% python3 -q
>>> import numpy as np
>>> import numpy.linalg as la
>>> np.set_printoptions(precision=1, suppress=True, linewidth=140, floatmode="fixed")
>>> M2 = np.array([[0.1, 0.5, 1.3],
...     [-0.5, -0.9, 2.0],
...     [-0.4, -1.7, -1.5],
...     [-2.4, -0.4, -0.7],
...     [0.7, -0.6, 0.1],
...     [-0.2, -0.2, -1.3],
...     [-0.6, 0.3, -1.3],
...     [-0.2, 0.2, -1.8],
...     [1.1, 0.5, 0.5],
...     [0.5, 0.5, 0.1]])
>>> C = np.array([[-0.6, -0.3, -0.3, -0.1, 1.0],
...     [-0.5, 0.5, 0.4, -1.4, 1.5],
...     [0.9, -1.8, -0.5, 0.8, 1.3]])
>>> data = M2 @ C
>>> data.round(1) + 0
array([[ 0.9, -2.1, -0.5,  0.3,  2.5],
       [ 2.6, -3.9, -1.2,  2.9,  0.8],
       [-0.3,  2.0,  0.2,  1.2, -4.9],
       [ 1.0,  1.8,  0.9,  0.2, -3.9],
       [ 0.0, -0.7, -0.5,  0.8, -0.1],
       [-1.0,  2.3,  0.6, -0.7, -2.2],
       [-1.0,  2.7,  1.0, -1.4, -1.8],
       [-1.6,  3.4,  1.0, -1.7, -2.2],
       [-0.5, -1.0, -0.4, -0.4,  2.5],
       [-0.5, -0.1,  0.0, -0.7,  1.4]])
>>> A = np.array([[0, 0, 1, 0, 3, 2, 1],
...     [1, 1, 2, 1, 3, 3, 1],
...     [1, 2, 2, 1, 1, 1, 0],
...     [0, 1, 3, 2, 1, 2, 3],
...     [3, 3, 1, 3, 1, 0, 0]])
>>> A[:, 3] = -2 * A[:, 0]
>>> A
array([[ 0,  0,  1,  0,  3,  2,  1],
       [ 1,  1,  2, -2,  3,  3,  1],
       [ 1,  2,  2, -2,  1,  1,  0],
       [ 0,  1,  3,  0,  1,  2,  3],
       [ 3,  3,  1, -6,  1,  0,  0]])
>>> f, g = A[4], A[0]
>>> f @ f
np.int64(56)
>>> f @ g
np.int64(4)
>>> p = (f @ g) / (f @ f) * f
>>> la.matrix_rank(np.outer(f, g))
np.int64(1)
>>> p
array([ 0.2,  0.2,  0.1, -0.4,  0.1,  0.0,  0.0])
>>> g - p
array([-0.2, -0.2,  0.9,  0.4,  2.9,  2.0,  1.0])
>>> np.round((g - p) @ f, 1)
np.float64(0.0)
>>> gram = A.T @ A
>>> np.allclose(gram, gram.T)
True
>>> la.svd(A, compute_uv=False) ** 2
array([92.3, 37.3,  7.6,  1.5,  0.4])
>>> gram
array([[ 11,  12,   7, -22,   7,   4,   1],
       [ 12,  15,  12, -24,   9,   7,   4],
       [  7,  12,  19, -14,  15,  16,  12],
       [-22, -24, -14,  44, -14,  -8,  -2],
       [  7,   9,  15, -14,  21,  18,   9],
       [  4,   7,  16,  -8,  18,  18,  11],
       [  1,   4,  12,  -2,   9,  11,  11]])
>>> np.trace(gram), (A ** 2).sum()
(np.int64(139), np.int64(139))
>>> (A @ A.T).shape
(5, 5)
>>> ev, vecs = la.eigh(gram)
>>> x = np.array([-4, -5, -3, 0, 2, 4, -5])
>>> x @ gram @ x
np.int64(1381)
>>> np.round(la.eigvalsh(gram[1:, 1:]), 1) + 0
array([ 0.0,  0.4,  1.5,  7.6, 34.1, 84.5])
>>> A.mean(axis=0)
array([ 1.0,  1.4,  1.8, -2.0,  1.8,  1.6,  1.0])
>>> A.sum(axis=1)
array([ 7,  9,  5, 10,  2])
>>> la.matrix_rank(A)
np.int64(5)
>>> np.count_nonzero(A)
np.int64(27)
>>> J = np.load("x.npy")
>>> J
array([[ 0.0,  0.0,  0.0, -4.0, -2.0,  5.0,  3.0],
       [ 0.0,  0.0,  0.0,  2.0,  5.0,  2.0,  1.0],
       [ 0.0,  0.0,  0.0, -1.0,  0.0, -2.0,  5.0],
       [-4.0,  2.0, -1.0,  0.0,  0.0,  0.0,  0.0],
       [-2.0,  5.0,  0.0,  0.0,  0.0,  0.0,  0.0],
       [ 5.0,  2.0, -2.0,  0.0,  0.0,  0.0,  0.0],
       [ 3.0,  1.0,  5.0,  0.0,  0.0,  0.0,  0.0]])
>>> rk = la.matrix_rank(J)
>>> rk
np.int64(6)
>>> N = la.svd(J)[2][rk:].T
>>> [int(la.matrix_rank(np.delete(J, i, axis=0))) for i in range(7)]
[5, 5, 5, 6, 6, 6, 6]
>>> x = np.array([2, 1, 1, 0, 0, 2, 1])
>>> h = np.maximum(J @ x, 0)
>>> np.flatnonzero(h > 1e-9)
array([0, 1, 2, 4, 5, 6])
>>> J * (h > 1e-9)[:, None]
array([[ 0.0,  0.0,  0.0, -4.0, -2.0,  5.0,  3.0],
       [ 0.0,  0.0,  0.0,  2.0,  5.0,  2.0,  1.0],
       [ 0.0,  0.0,  0.0, -1.0,  0.0, -2.0,  5.0],
       [-0.0,  0.0, -0.0,  0.0,  0.0,  0.0,  0.0],
       [-2.0,  5.0,  0.0,  0.0,  0.0,  0.0,  0.0],
       [ 5.0,  2.0, -2.0,  0.0,  0.0,  0.0,  0.0],
       [ 3.0,  1.0,  5.0,  0.0,  0.0,  0.0,  0.0]])
